$ ipython --no-banner

In [1]: import numpy as np

In [2]: from numpy import linalg as LA

In [3]: np.set_printoptions(precision=2, suppress=True, linewidth=100)

In [4]: W0 = np.load("run8.npy")

In [5]: print(W0)
[[-2  1 -4  1 -1 -5  1 -3 -2  2 -5  4  2]
 [ 2 -2  1 -4  1 -1 -5  1 -3 -2  2 -5  4]
 [ 4  2 -2  1 -4  1 -1 -5  1 -3 -2  2 -5]
 [-5  4  2 -2  1 -4  1 -1 -5  1 -3 -2  2]
 [ 2 -5  4  2 -2  1 -4  1 -1 -5  1 -3 -2]
 [-2  2 -5  4  2 -2  1 -4  1 -1 -5  1 -3]
 [-3 -2  2 -5  4  2 -2  1 -4  1 -1 -5  1]
 [ 1 -3 -2  2 -5  4  2 -2  1 -4  1 -1 -5]
 [-5  1 -3 -2  2 -5  4  2 -2  1 -4  1 -1]
 [-1 -5  1 -3 -2  2 -5  4  2 -2  1 -4  1]
 [ 1 -1 -5  1 -3 -2  2 -5  4  2 -2  1 -4]
 [-4  1 -1 -5  1 -3 -2  2 -5  4  2 -2  1]
 [ 1 -4  1 -1 -5  1 -3 -2  2 -5  4  2 -2]]

In [6]: rng = np.random.default_rng(445240)

In [7]: z = rng.permutation(13)

In [8]: A2 = W0[:, z] * rng.choice([-1, 1], 13)

In [9]: print(A2)
[[-5 -1 -2 -2 -5 -1 -1 -2  3 -4  4  2 -1]
 [-1  2 -4  2  2  1  5 -3 -1  1 -5 -2  4]
 [ 1 -2  5  4 -2 -4  1  1  5 -2  2 -3 -1]
 [-4 -4 -2 -5 -3  1 -1 -5  1  2 -2  1  2]
 [ 1  5  2  2  1 -2  4 -1 -1  4 -3 -5 -2]
 [-2 -2  3 -2 -5  2 -1  1  4 -5  1 -1 -4]
 [ 2  2 -1 -3 -1  4  2 -4 -1  2 -5  1  5]
 [ 4  3  5  1  1 -5 -2  1  2 -2 -1 -4 -2]
 [-5 -1  1 -5 -4  2 -4 -2 -2 -3  1  1  2]
 [ 2  5 -1 -1  1 -2  5  2 -4  1 -4 -2  3]
 [-2  1  4  1 -2 -3 -2  4  5 -5  1  2 -1]
 [-3 -1 -1 -4  2  1  2 -5 -2 -1 -2  4  5]
 [ 1  4  2  1  4 -5  3  2  2  1  2 -5  1]]

In [10]: U, _, Vh = LA.svd(W0.T @ A2)

In [11]: print(z)
[ 5  1 12  0 10  4  6  8  7  2 11  9  3]
